% python3 -q
>>> import numpy as np
>>> import numpy.linalg as la
>>> np.set_printoptions(precision=4, suppress=True, linewidth=140, floatmode="fixed")
>>> out = np.array([[0, 0, 0, 2], [0, 2, 1, 1]])
>>> m1 = np.block([[np.zeros((2, 2)), out], [out.T, np.zeros((4, 4))]])
>>> m1
array([[0.0000, 0.0000, 0.0000, 0.0000, 0.0000, 2.0000],
       [0.0000, 0.0000, 0.0000, 2.0000, 1.0000, 1.0000],
       [0.0000, 0.0000, 0.0000, 0.0000, 0.0000, 0.0000],
       [0.0000, 2.0000, 0.0000, 0.0000, 0.0000, 0.0000],
       [0.0000, 1.0000, 0.0000, 0.0000, 0.0000, 0.0000],
       [2.0000, 1.0000, 0.0000, 0.0000, 0.0000, 0.0000]])
>>> print(np.unique(m1.round(6), axis=0).shape)
(6, 6)
>>> np.round(m1 @ la.pinv(m1) @ m1, 4) + 0
array([[0.0000, 0.0000, 0.0000, 0.0000, 0.0000, 2.0000],
       [0.0000, 0.0000, 0.0000, 2.0000, 1.0000, 1.0000],
       [0.0000, 0.0000, 0.0000, 0.0000, 0.0000, 0.0000],
       [0.0000, 2.0000, 0.0000, 0.0000, 0.0000, 0.0000],
       [0.0000, 1.0000, 0.0000, 0.0000, 0.0000, 0.0000],
       [2.0000, 1.0000, 0.0000, 0.0000, 0.0000, 0.0000]])
>>> np.allclose(m1[:-1].T @ la.lstsq(m1[:-1].T, m1[-1])[0], m1[-1])
False
>>> np.round(np.trace(la.pinv(m1) @ m1), 4)
np.float64(4.0)
>>> np.all(la.eigvalsh(m1) > 0)
np.False_
>>> round(la.eigvalsh(m1).min(), 4)
np.float64(-2.69)
>>> U, sv, Vh = la.svd(m1)
>>> np.argmax(sv[:-1] / (sv[1:] + 1e-6)) + 1
np.int64(4)
>>> out = U[:, :4] @ np.diag(sv[:4]) @ Vh[:4]
>>> la.matrix_rank(out)
np.int64(4)
>>> np.round(la.norm(m1 - out) / la.norm(m1), 4)
np.float64(0.0)
>>> np.round(np.abs(m1 - out).max(), 4)
np.float64(0.0)
>>> cov = m1.T @ m1
>>> np.diag(cov)
array([4.0000, 6.0000, 0.0000, 4.0000, 1.0000, 5.0000])
>>> la.matrix_rank(cov)
np.int64(4)
>>> np.allclose(cov, cov.T)
True
>>> K = np.load("arr.npy")
>>> K
array([[-0.1000,  1.4000,  0.1000,  0.2000,  0.6000, -0.4000],
       [-0.5000, -0.6000, -1.8000, -0.4000,  1.2000,  0.7000],
       [-0.9000,  1.2000, -0.2000, -1.0000,  0.8000,  0.2000],
       [ 0.6000, -0.2000, -0.7000,  0.4000, -1.4000,  0.4000]])
>>> out = K / np.sqrt((K ** 2).mean(axis=1, keepdims=True))
>>> la.norm(out, axis=1)
array([2.4495, 2.4495, 2.4495, 2.4495])
>>> th = np.radians(72)
>>> r_ = np.eye(6)
>>> r_[2, 2] = r_[5, 5] = np.cos(th)
>>> r_[2, 5], r_[5, 2] = -np.sin(th), np.sin(th)
>>> r_
array([[ 1.0000,  0.0000,  0.0000,  0.0000,  0.0000,  0.0000],
       [ 0.0000,  1.0000,  0.0000,  0.0000,  0.0000,  0.0000],
       [ 0.0000,  0.0000,  0.3090,  0.0000,  0.0000, -0.9511],
       [ 0.0000,  0.0000,  0.0000,  1.0000,  0.0000,  0.0000],
       [ 0.0000,  0.0000,  0.0000,  0.0000,  1.0000,  0.0000],
       [ 0.0000,  0.0000,  0.9511,  0.0000,  0.0000,  0.3090]])
>>> out = K @ r_.T
>>> np.allclose(la.norm(K, axis=1), la.norm(out, axis=1))
True
>>> la.svd(K, compute_uv=False), la.svd(out, compute_uv=False)
(array([2.7792, 2.3574, 1.2539, 0.8755]), array([2.7792, 2.3574, 1.2539, 0.8755]))
>>> out
array([[-0.1000,  1.4000,  0.4113,  0.2000,  0.6000, -0.0285],
       [-0.5000, -0.6000, -1.2220, -0.4000,  1.2000, -1.4956],
       [-0.9000,  1.2000, -0.2520, -1.0000,  0.8000, -0.1284],
       [ 0.6000, -0.2000, -0.5967,  0.4000, -1.4000, -0.5421]])
>>> np.allclose(K @ K.T, out @ out.T)
True
>>> W = np.array([[2, 0], [1, 2], [1, 1], [1, 1], [1, 2], [1, 1]])
>>> coef = np.array([-3, 1])
>>> hid = np.maximum(out @ W + coef, 0)
>>> (hid > 0).astype(int)
array([[0, 1],
       [0, 0],
       [0, 1],
       [0, 0]])
>>> (hid > 0).mean(axis=0)
array([0.0000, 0.5000])
>>> cent = np.array([[3, 3, -2], [2, -2, 2]])
>>> hid @ cent
array([[ 11.1656, -11.1656,  11.1656],
       [  0.0000,   0.0000,   0.0000],
       [  7.2392,  -7.2392,   7.2392],
       [  0.0000,   0.0000,   0.0000]])
>>> rng = np.random.default_rng(34)
>>> out = K + rng.integers(-2, 3, (4, 2)) @ rng.integers(-2, 3, (2, 6))
>>> out
array([[ 5.9000, -2.6000,  2.1000, -1.8000,  2.6000, -8.4000],
       [ 1.5000,  3.4000,  0.2000, -2.4000,  7.2000,  0.7000],
       [ 4.1000, -0.8000,  1.8000, -3.0000,  3.8000, -5.8000],
       [ 3.6000,  1.8000,  1.3000, -1.6000,  3.6000, -1.6000]])
>>> np.round(la.svd(out - K, compute_uv=False), 4) + 0
array([15.5572,  9.0540,  0.0000,  0.0000])
>>> out - K
array([[ 6.0000, -4.0000,  2.0000, -2.0000,  2.0000, -8.0000],
       [ 2.0000,  4.0000,  2.0000, -2.0000,  6.0000,  0.0000],
       [ 5.0000, -2.0000,  2.0000, -2.0000,  3.0000, -6.0000],
       [ 3.0000,  2.0000,  2.0000, -2.0000,  5.0000, -2.0000]])
>>> vec = np.array([0, 0, -1, 1, -2, 0])
>>> np.einsum("ij,j->i", out, vec)
array([ -9.1000, -17.0000, -12.4000, -10.1000])
>>> out * vec
array([[  0.0000,  -0.0000,  -2.1000,  -1.8000,  -5.2000,  -0.0000],
       [  0.0000,   0.0000,  -0.2000,  -2.4000, -14.4000,   0.0000],
       [  0.0000,  -0.0000,  -1.8000,  -3.0000,  -7.6000,  -0.0000],
       [  0.0000,   0.0000,  -1.3000,  -1.6000,  -7.2000,  -0.0000]])
>>> F = np.load("w.npy")
>>> F
array([[ 6.0000,  1.0000, -1.0000, -1.0000],
       [ 2.0000,  7.0000, -2.0000, -2.0000],
       [ 2.0000,  5.0000,  1.0000, -3.0000],
       [ 2.0000,  5.0000,  0.0000, -2.0000]])
>>> out = la.invert(F)
Traceback (most recent call last):
  File "<python-input-53>", line 1, in <module>
    out = la.invert(F)
          ^^^^^^^^^
AttributeError: module 'numpy.linalg' has no attribute 'invert'
>>> out = la.inv(F)
>>> out
array([[ 0.1500, -0.2000, -0.2500,  0.5000],
       [-0.1000, -0.2000, -0.5000,  1.0000],
       [-0.1000, -0.7000, -0.5000,  1.5000],
       [-0.1000, -0.7000, -1.5000,  2.5000]])
>>> np.round(F @ out, 4) + 0
array([[1.0000, 0.0000, 0.0000, 0.0000],
       [0.0000, 1.0000, 0.0000, 0.0000],
       [0.0000, 0.0000, 1.0000, 0.0000],
       [0.0000, 0.0000, 0.0000, 1.0000]])
>>> la.det(F) * out
array([[  6.0000,  -8.0000, -10.0000,  20.0000],
       [ -4.0000,  -8.0000, -20.0000,  40.0000],
       [ -4.0000, -28.0000, -20.0000,  60.0000],
       [ -4.0000, -28.0000, -60.0000, 100.0000]])
>>> def softmax(z):
...     e = np.exp(z - z.max(axis=-1, keepdims=True))
...     return e / e.sum(axis=-1, keepdims=True)
... 
>>> np.round(softmax(10 * out[3]), 4) + 0
array([0.0000, 0.0000, 0.0000, 1.0000])
>>> softmax(out[3] + 4)
array([0.0655, 0.0360, 0.0162, 0.8823])
>>> scores = out @ out.T / np.sqrt(4)
>>> softmax(scores)[3] @ out
array([-0.0946, -0.6642, -1.3124,  2.2711])
>>> softmax(scores + np.triu(np.full(scores.shape, -np.inf), 1))
array([[1.0000, 0.0000, 0.0000, 0.0000],
       [0.4195, 0.5805, 0.0000, 0.0000],
       [0.1892, 0.2967, 0.5142, 0.0000],
       [0.0218, 0.0497, 0.1107, 0.8178]])
>>> O, vecs = la.qr(F[:, :2])[0], la.qr(F[:, 2:])[0]
>>> sv = la.svd(O.T @ vecs, compute_uv=False)
>>> (sv > 0.9).sum()
np.int64(1)
>>> sv
array([0.9975, 0.2085])
>>> round(float(la.norm(O @ O.T - vecs @ vecs.T, 2)), 4)
0.978
>>> np.degrees(np.arccos(sv.clip(0, 1)))
array([ 4.0655, 77.9634])
>>> P = np.triu(np.array([[2, -1, -5, -4], [3, -3, 3, 0], [1, -5, 4, -3], [2, 4, -4, 1]]), 1) + np.eye(4)
>>> out = P @ F @ la.inv(P)
>>> print(np.round(la.det(out), 4))
40.0
>>> P @ F - F @ P
array([[-20.0000, -46.0000,  24.0000,  46.0000],
       [  6.0000,  17.0000,  -8.0000,  -7.0000],
       [ -6.0000, -13.0000,  -5.0000,  17.0000],
       [  0.0000,   2.0000,  -5.0000,   8.0000]])
>>> la.matrix_rank(out)
np.int64(4)
>>> vec = np.array([1, -3, 9, -7])
>>> target = F @ vec
>>> print(target)
[  1.0000 -23.0000  17.0000   1.0000]
>>> la.solve(F, target)
array([ 1.0000, -3.0000,  9.0000, -7.0000])
>>> print(la.solve(F, 3 * target))
[  3.0000  -9.0000  27.0000 -21.0000]
>>> r0 = np.array([-1, -2, 3]) + 0.5
>>> arr = np.eye(3) - 2 * np.outer(r0, r0) / (r0 @ r0)
>>> arr
array([[ 0.9661, -0.1017,  0.2373],
       [-0.1017,  0.6949,  0.7119],
       [ 0.2373,  0.7119, -0.6610]])
>>> r0 = np.array([-2, 3, 2])
>>> np.polyval(r0, arr[0])
array([3.0316, 1.6742, 2.5993])
>>> np.convolve(arr[0], r0)
array([-1.9322,  3.1017,  1.1525,  0.5085,  0.4746])
>>> evals, vecs = la.eigvalsh(arr)
Traceback (most recent call last):
  File "<python-input-86>", line 1, in <module>
    evals, vecs = la.eigvalsh(arr)
    ^^^^^^^^^^^
ValueError: too many values to unpack (expected 2)
>>> evals, vecs = la.eigh(arr)
>>> la.eigvalsh(arr + -2 * np.eye(3))
array([-3.0000, -1.0000, -1.0000])
>>> np.round(vecs.T @ arr @ vecs, 4) + 0
array([[-1.0000,  0.0000,  0.0000],
       [ 0.0000,  1.0000,  0.0000],
       [ 0.0000,  0.0000,  1.0000]])
>>> print(np.unique(evals.round(6) + 0, return_counts=True)[1])
[1 2]
>>> la.svd(arr, compute_uv=False)
array([1.0000, 1.0000, 1.0000])
>>> vecs @ np.diag(evals) @ vecs.T
array([[ 0.9661, -0.1017,  0.2373],
       [-0.1017,  0.6949,  0.7119],
       [ 0.2373,  0.7119, -0.6610]])
>>> round(evals.sum(), 4), np.trace(arr)
(np.float64(1.0), np.float64(1.0))
>>> print(la.eigvalsh(arr @ arr))
[1.0000 1.0000 1.0000]
>>> out = np.array([[1, 1], [-1, 1]])
>>> cent = np.kron(out, arr)
>>> round(float(la.norm(cent, 2)), 4), round(float(la.norm(out, 2) * la.norm(arr, 2)), 4)
(1.4142, 1.4142)
>>> cent.shape
(6, 6)
>>> la.matrix_rank(cent)
np.int64(6)
>>> print(cent)
[[ 0.9661 -0.1017  0.2373  0.9661 -0.1017  0.2373]
 [-0.1017  0.6949  0.7119 -0.1017  0.6949  0.7119]
 [ 0.2373  0.7119 -0.6610  0.2373  0.7119 -0.6610]
 [-0.9661  0.1017 -0.2373  0.9661 -0.1017  0.2373]
 [ 0.1017 -0.6949 -0.7119 -0.1017  0.6949  0.7119]
 [-0.2373 -0.7119  0.6610  0.2373  0.7119 -0.6610]]
>>> data = -1 * np.eye(6) + np.eye(6, k=1)
>>> data
array([[-1.0000,  1.0000,  0.0000,  0.0000,  0.0000,  0.0000],
       [ 0.0000, -1.0000,  1.0000,  0.0000,  0.0000,  0.0000],
       [ 0.0000,  0.0000, -1.0000,  1.0000,  0.0000,  0.0000],
       [ 0.0000,  0.0000,  0.0000, -1.0000,  1.0000,  0.0000],
       [ 0.0000,  0.0000,  0.0000,  0.0000, -1.0000,  1.0000],
       [ 0.0000,  0.0000,  0.0000,  0.0000,  0.0000, -1.0000]])
>>> out = np.array([[4, -2, -5],
...     [4, 1, -2],
...     [4, -1, -3],
...     [0, 4, 4],
...     [4, -3, 0],
...     [3, 2, -2]])
>>> np.einsum("ij->j", data)
array([-1.0000,  0.0000,  0.0000,  0.0000,  0.0000,  0.0000])
>>> out @ data
Traceback (most recent call last):
  File "<python-input-105>", line 1, in <module>
    out @ data
    ~~~~^~~~~~
ValueError: matmul: Input operand 1 has a mismatch in its core dimension 0, with gufunc signature (n?,k),(k,m?)->(n?,m?) (size 6 is different from 3)
>>> np.einsum("ik,kj->ij", data, out)
array([[ 0.0000,  3.0000,  3.0000],
       [ 0.0000, -2.0000, -1.0000],
       [-4.0000,  5.0000,  7.0000],
       [ 4.0000, -7.0000, -4.0000],
       [-1.0000,  5.0000, -2.0000],
       [-3.0000, -2.0000,  2.0000]])
>>> np.einsum("ij,ij->i", data, data)
array([2.0000, 2.0000, 2.0000, 2.0000, 2.0000, 1.0000])
>>> la.matrix_rank(np.vstack([data, out.T]))
np.int64(6)
>>> np.vstack([data, out.T]).shape
(9, 6)
>>> th = rng.uniform(0, 2 * np.pi, 12)
>>> O, _ = la.qr(np.array([[0.5, 1.9], [-1.1, -0.6], [2.0, 0.4], [-0.4, 0.4], [0.5, 0.6]]))
>>> W0 = 20 * np.c_[np.cos(th), np.sin(th)] @ O.T
>>> W0
array([[  5.9497,   7.0217, -16.6479,   6.0260,  -1.3532],
       [ 17.8815,  -5.1478,   2.7609,   4.0321,   5.4656],
       [ 17.5573,  -0.6726,  -6.1017,   6.3091,   3.7753],
       [-17.9056,   5.1027,  -2.6600,  -4.0655,  -5.4541],
       [ 10.3547,   5.1981, -14.8507,   6.7215,   0.1949],
       [ -4.0714,   9.0763, -16.5253,   3.3210,  -4.1147],
       [  5.9945,   7.0064, -16.6363,   6.0349,  -1.3386],
       [-15.0251,   7.6203,  -8.9464,  -1.6210,  -5.7890],
       [ -8.4593,  -6.0684,  15.7963,  -6.4682,   0.5023],
       [  4.4152,   7.5090, -16.9765,   5.7044,  -1.8388],
       [-13.1866,   8.3267, -11.1476,  -0.5437,  -5.6757],
       [-14.9790,  -2.2444,  10.8736,  -6.8940,  -2.1975]])
>>> U, sv, Vh = la.svd(W0)
>>> np.argmax(sv[:-1] / (sv[1:] + 1e-6)) + 1
np.int64(2)
>>> sv.round(4) + 0
array([52.8417, 44.8079,  0.0000,  0.0000,  0.0000])
>>> out = U[:, :2] @ np.diag(sv[:2]) @ Vh[:2]
>>> round(float(la.norm(W0 - out) / la.norm(W0)), 4)
0.0
>>> la.matrix_rank(out)
np.int64(2)
>>> round(float(np.abs(W0 - out).max()), 4)
0.0
>>> print(la.matrix_rank(W0, rtol=0.05))
2
>>> idx = W0[:, 3] > np.median(W0[:, 3])
>>> r0 = W0[idx].mean(axis=0) - W0[~idx].mean(axis=0)
>>> print(np.argsort(-np.abs(r0).round(6), kind="stable"))
[0 2 3 4 1]
>>> cent = W0[[4, 6]].astype(float)
>>> for _ in range(4):
...     idx = la.norm(W0[:, None] - cent, axis=-1).argmin(axis=1)
...     cent = np.array([W0[idx == j].mean(axis=0) for j in range(2)])
... 
>>> idx
array([0, 0, 0, 1, 0, 0, 0, 1, 1, 0, 1, 1])
>>> cent
array([[  8.2973,   4.2844, -12.1396,   5.4499,   0.1129],
       [-13.9111,   2.5474,   0.7832,  -3.9185,  -3.7228]])
>>> np.abs(cent[1] - cent[0]).argmax()
np.int64(0)
>>> cent[1] - cent[0]
array([-22.2085,  -1.7371,  12.9228,  -9.3683,  -3.8357])
>>> np.bincount(idx)
array([7, 5])
>>> mat = np.load("layer15.npy")
>>> print(mat)
[[ 0.0000 -1.0000]
 [-1.0000  0.0000]]
>>> idx = rng.permutation(2)
>>> idx
array([1, 0])
>>> out = mat[idx][:, idx]
>>> print(np.round(la.det(out), 4), np.round(la.det(mat[idx]), 4))
-1.0 1.0
>>> np.diag(out)
array([0.0000, 0.0000])
>>> np.trace(out)
np.float64(0.0)
>>> E = rng.normal(size=(21, 5))
>>> E = 10 * E / la.norm(E, axis=1, keepdims=True)
>>> print(E)
[[ 0.1873 -3.9611  7.2732  1.0492  5.5023]
 [ 6.6206  3.0006 -2.9565  1.1274  6.0952]
 [-5.5266  4.8378 -1.7348 -4.2709 -4.9803]
 [-4.6311 -1.1340  1.6231 -8.4675 -1.7131]
 [ 1.5074 -2.8914  5.3608 -5.8949  5.0871]
 [ 3.7653  1.7824 -3.5762  8.2621 -1.2627]
 [ 2.4918 -5.0499 -3.6904  1.8562 -7.1572]
 [ 1.7203  7.0369 -5.8868 -1.2892  3.3475]
 [-1.1680  2.4343  0.4320 -5.2588 -8.0541]
 [-1.2174  3.6525 -3.7058  4.9673 -6.8388]
 [ 5.7404 -2.2266 -1.5314 -3.8111 -6.7247]
 [-0.6848 -5.8410  4.4317 -6.1530  2.8134]
 [-5.8579 -7.2705  3.1406  1.7091  0.2015]
 [ 6.3709 -2.8577  3.3433  1.1399  6.2264]
 [-4.9973 -1.7348 -2.4697 -4.1086 -7.0027]
 [-1.2489 -1.4935 -4.6202 -1.2775 -8.5576]
 [ 8.2957  2.8664  1.0511  4.1211 -2.2086]
 [-4.1335 -3.5300 -4.7455 -2.8916  6.2906]
 [-2.0685  5.5229  1.6044  7.6050 -2.1928]
 [-2.8849 -2.5337 -8.6056  2.8676  1.7257]
 [ 0.7975  0.6151  6.8944 -6.7163  2.5188]]
>>> P = E @ la.solve(E.T @ E, E.T)
>>> np.allclose(P @ P, P)
True
>>> print(la.matrix_rank(np.eye(21) - P))
16
>>> np.round(np.trace(P), 4)
np.float64(5.0)
